$ ipython --no-banner

In [1]: import numpy as np

In [2]: np.set_printoptions(precision=3, suppress=True, linewidth=200)

In [3]: def rd(a):
   ...:     return np.round(a, 3) + 0
   ...: 

In [4]: W0 = np.load("mat.npy")

In [5]: print(W0)
[[1.   0.7  0.49]
 [0.7  1.   0.7 ]
 [0.49 0.7  1.  ]]

In [6]: rng = np.random.default_rng(478)

In [7]: lab = rng.permutation(3)

In [8]: print(lab)
[0 2 1]

In [9]: out = W0[lab][:, lab]

In [10]: print(np.allclose(out, W0))
False

In [11]: print(out)
[[1.   0.49 0.7 ]
 [0.49 1.   0.7 ]
 [0.7  0.7  1.  ]]

In [12]: print(np.trace(out))
3.0

In [13]: print(rd(np.sort(np.abs(np.linalg.eigvals(out)))))
[0.225 0.51  2.265]

In [14]: print(np.diag(out))
[1. 1. 1.]

In [15]: vec = np.ones(3)

In [16]: for _ in range(6):
    ...:     vec = W0 @ vec
    ...:     vec /= np.linalg.norm(vec)
    ...:     print(round(vec @ W0 @ vec, 3))
    ...: 
2.265
2.265
2.265
2.265
2.265
2.265

In [17]: print(rd(vec))
[0.557 0.616 0.557]

In [18]: evals, evecs = np.linalg.eig(W0)

In [19]: print(rd(W0 @ evecs[:, 0] - evals[0] * evecs[:, 0]))
[0. 0. 0.]

In [20]: print(rd(np.sort(np.linalg.eigvals(W0 @ W0))))
[0.051 0.26  5.129]

In [21]: print(rd(np.sort(np.linalg.eigvals(np.linalg.inv(W0)))))
[0.442 1.961 4.441]

In [22]: vec = np.array([0, -2, 2])

In [23]: rhs = W0 @ vec

In [24]: beta, lr = np.zeros(3), 1 / np.linalg.norm(W0, 2) ** 2

In [25]: for i in range(12):
    ...:     beta -= lr * W0.T @ (W0 @ beta - rhs)
    ...:     if i % 2 == 0: print(i, round(np.linalg.norm(W0 @ beta - rhs), 3))
    ...: 
0 0.875
2 0.816
4 0.764
6 0.718
8 0.677
10 0.64

In [26]: print(rd(beta))
[-0.411 -0.29   0.518]

In [27]: arr = np.minimum.outer(np.arange(1, 4), np.arange(1, 4)) * -1

In [28]: print(arr)
[[-1 -1 -1]
 [-1 -2 -2]
 [-1 -2 -3]]

In [29]: evals, evecs = np.linalg.eig(arr)

In [30]: print(rd(np.sort(np.linalg.eigvals(arr @ arr))))
[ 0.095  0.414 25.492]

In [31]: print(rd(arr @ evecs[:, 0] - evals[0] * evecs[:, 0]))
[0. 0. 0.]

In [32]: print(rd(np.sort(np.linalg.eigvals(arr.T))))
[-5.049 -0.643 -0.308]

In [33]: print(rd(np.prod(evals)))
-1.0

In [34]: lab = rng.permutation(3)

In [35]: print(lab)
[1 0 2]

In [36]: out = arr[lab][:, lab]

In [37]: print(out)
[[-2 -1 -2]
 [-1 -1 -1]
 [-2 -1 -3]]

In [38]: print(np.allclose(out, arr))
False

In [39]: print(np.diag(out))
[-2 -1 -3]
